>>> import numpy as np
>>> import numpy.linalg as la
>>> np.set_printoptions(precision=3, suppress=True, linewidth=140, floatmode="fixed")
>>> rd = lambda a: np.round(a, 3) + 0
>>> M = np.load("layer19.npy")
>>> M
array([[ 2.003,  0.957,  0.965,  0.980, -0.037, -0.043, -2.036, -1.032,  0.061, -1.034, -0.999,  1.029],
       [ 2.031,  0.956,  0.986,  0.948, -0.075, -0.066, -1.933, -0.926, -0.028, -0.953, -0.980,  1.033],
       [ 2.004,  1.076,  0.980,  0.987,  0.044, -0.054, -2.074, -0.983, -0.006, -1.049, -0.994,  0.940],
       [ 2.067,  0.969,  0.986,  1.031, -0.041, -0.055, -2.042, -1.016, -0.066, -1.082, -0.962,  1.028],
       [ 1.940,  0.956,  1.105,  0.997, -0.009,  0.044, -2.043, -0.938, -0.031, -1.010, -0.994,  1.003],
       [ 2.032,  0.954,  1.069,  0.910, -0.126, -0.034, -2.004, -0.998, -0.010, -1.063, -1.070,  1.038],
       [ 1.978,  1.006,  0.950,  0.965, -0.011, -0.026, -2.010, -1.047, -0.118, -1.047, -1.069,  1.026],
       [ 2.027,  0.902,  0.924,  0.984,  0.000,  0.054, -1.944, -0.968,  0.027, -0.960, -1.013,  0.945],
       [ 0.961,  1.024,  1.010,  1.876, -1.960,  1.070, -1.013, -2.025,  1.018,  0.932, -0.021, -1.950],
       [ 1.086,  0.989,  0.966,  2.022, -2.017,  0.979, -1.134, -1.977,  1.053,  1.019, -0.033, -1.967],
       [ 1.065,  1.005,  1.007,  2.049, -1.949,  0.975, -0.928, -2.045,  1.030,  0.928, -0.016, -2.002],
       [ 1.035,  1.045,  1.090,  2.042, -2.028,  1.032, -0.972, -1.947,  0.956,  1.003,  0.059, -1.976],
       [ 1.079,  1.004,  0.950,  1.968, -2.049,  1.015, -1.041, -1.982,  0.985,  0.941, -0.004, -1.934],
       [ 1.014,  1.057,  1.027,  2.008, -2.016,  0.990, -0.947, -1.941,  0.957,  1.064,  0.062, -1.976],
       [ 0.994,  1.099,  0.984,  1.972, -1.993,  0.991, -1.005, -1.949,  0.982,  1.032,  0.009, -1.978],
       [ 1.053,  1.048,  1.030,  2.016, -2.095,  0.979, -0.979, -1.983,  0.969,  0.880, -0.005, -2.088],
       [ 0.984, -2.076,  0.967, -0.963, -0.964,  2.022, -2.104, -0.007,  1.956, -0.052,  1.994,  1.965],
       [ 0.993, -2.067,  1.030, -1.017, -0.935,  2.079, -2.049,  0.003,  1.961,  0.051,  2.046,  2.048],
       [ 1.035, -1.944,  1.036, -1.119, -0.934,  2.015, -2.044, -0.002,  2.003,  0.002,  2.020,  1.995],
       [ 1.028, -2.005,  1.024, -1.058, -0.972,  1.951, -2.035, -0.006,  2.030,  0.028,  1.956,  1.968],
       [ 1.058, -1.997,  1.018, -0.975, -1.005,  1.976, -2.104, -0.037,  1.944,  0.016,  1.961,  2.008],
       [ 0.987, -1.956,  0.977, -1.047, -0.969,  2.012, -1.987,  0.069,  2.021, -0.026,  2.053,  2.012],
       [ 0.988, -2.082,  0.985, -0.971, -1.028,  2.033, -2.002,  0.058,  2.028,  0.055,  2.013,  1.905],
       [ 0.979, -2.038,  0.961, -1.020, -0.932,  1.979, -2.021, -0.023,  2.047, -0.002,  2.006,  1.967]])
>>> print(np.argsort(-la.norm(M, axis=0).round(6), kind="stable")[:3])
[ 6 11  0]
>>> [round(float(x), 3) for x in la.svd(M, compute_uv=False)[:3]]
[15.915, 13.872, 9.195]
